% ipython --no-banner

In [1]: import numpy as np

In [2]: from numpy import linalg as LA

In [3]: np.set_printoptions(precision=3, suppress=True, linewidth=160, floatmode="fixed")

In [4]: E = np.loadtxt("case10.csv", delimiter=",")

In [5]: print(E)
[[ -5.000 -20.000  -5.000 -15.000 -20.000  15.000  25.000  -5.000]
 [  0.000   0.000   0.000   0.000   0.000   0.000   0.000   0.000]
 [ -7.000 -28.000  -7.000 -21.000 -28.000  21.000  35.000  -7.000]
 [  0.000   0.000   0.000   0.000   0.000   0.000   0.000   0.000]
 [ -4.000 -16.000  -4.000 -12.000 -16.000  12.000  20.000  -4.000]]

In [6]: rk = LA.matrix_rank(E)

In [7]: print(rk)
1

In [8]: ns = LA.svd(E)[2][rk:].T

In [9]: print([int(LA.matrix_rank(E[:i])) for i in range(1, len(E) + 1)])
[1, 1, 1, 1, 1]

In [10]: print(LA.matrix_rank(E.T @ E), LA.matrix_rank(E @ E.T))
1 1

In [11]: out = np.array([[2, -1],
    ...:     [0, 1],
    ...:     [-1, 1],
    ...:     [1, 2],
    ...:     [0, -1],
    ...:     [-2, -2],
    ...:     [0, -1],
    ...:     [-2, 1]])

In [12]: print(LA.matrix_rank(E @ out))
1

In [13]: print(np.vstack([E, out.T]).shape)
(7, 8)

In [14]: print(out.T @ E.T)
[[ -40.000    0.000  -56.000    0.000  -32.000]
 [ -90.000    0.000 -126.000    0.000  -72.000]]

In [15]: print(np.einsum("ij->j", E))
[-16.000 -64.000 -16.000 -48.000 -64.000  48.000  80.000 -16.000]

In [16]: print(LA.matrix_rank(np.vstack([E, out.T])))
3

In [17]: Uu, sigma, Vt = LA.svd(E)

In [18]: print(sigma.round(3) + 0)
[83.785  0.000  0.000  0.000  0.000]

In [19]: out = Uu[:, :1] @ np.diag(sigma[:1]) @ Vt[:1]

In [20]: print(round(LA.norm(E - out) / LA.norm(E), 3))
0.0

In [21]: x0 = np.array([-7, 7, -6, 8, -3, -6, 8, 5])

In [22]: print(E @ x0)
[-50.000   0.000 -70.000   0.000 -40.000]

In [23]: print(np.einsum("ij,j->i", E, x0))
[-50.000   0.000 -70.000   0.000 -40.000]

In [24]: print(E @ np.eye(8)[5])
[15.000  0.000 21.000  0.000 12.000]

In [25]: rng = np.random.default_rng(852)

In [26]: idx = rng.integers(0, 2, 5)

In [27]: W0 = np.array([[1, 0, 1, 1, 3],
    ...:     [0, 1, 3, 1, 3],
    ...:     [3, 3, 3, 3, 1],
    ...:     [3, 3, 0, 3, 1],
    ...:     [2, 1, 2, 3, 0]]) * (idx[:, None] == idx)

In [28]: print(W0)
[[1 0 1 0 0]
 [0 1 0 1 3]
 [3 0 3 0 0]
 [0 3 0 3 1]
 [0 1 0 3 0]]

In [29]: print(np.trace(W0))
8

In [30]: print((W0 + W0.T) / 2)
[[1.000 0.000 2.000 0.000 0.000]
 [0.000 1.000 0.000 2.000 2.000]
 [2.000 0.000 3.000 0.000 0.000]
 [0.000 2.000 0.000 3.000 2.000]
 [0.000 2.000 0.000 2.000 0.000]]

In [31]: print(W0 @ W0)
[[ 4  0  4  0  0]
 [ 0  7  0 13  4]
 [12  0 12  0  0]
 [ 0 13  0 15 12]
 [ 0 10  0 10  6]]

In [32]: print((W0 - W0.T) / 2)
[[ 0.000  0.000 -1.000  0.000  0.000]
 [ 0.000  0.000  0.000 -1.000  1.000]
 [ 1.000  0.000  0.000  0.000  0.000]
 [ 0.000  1.000  0.000  0.000 -1.000]
 [ 0.000 -1.000  0.000  1.000  0.000]]

In [33]: print(round(LA.det(W0), 3))
-0.0
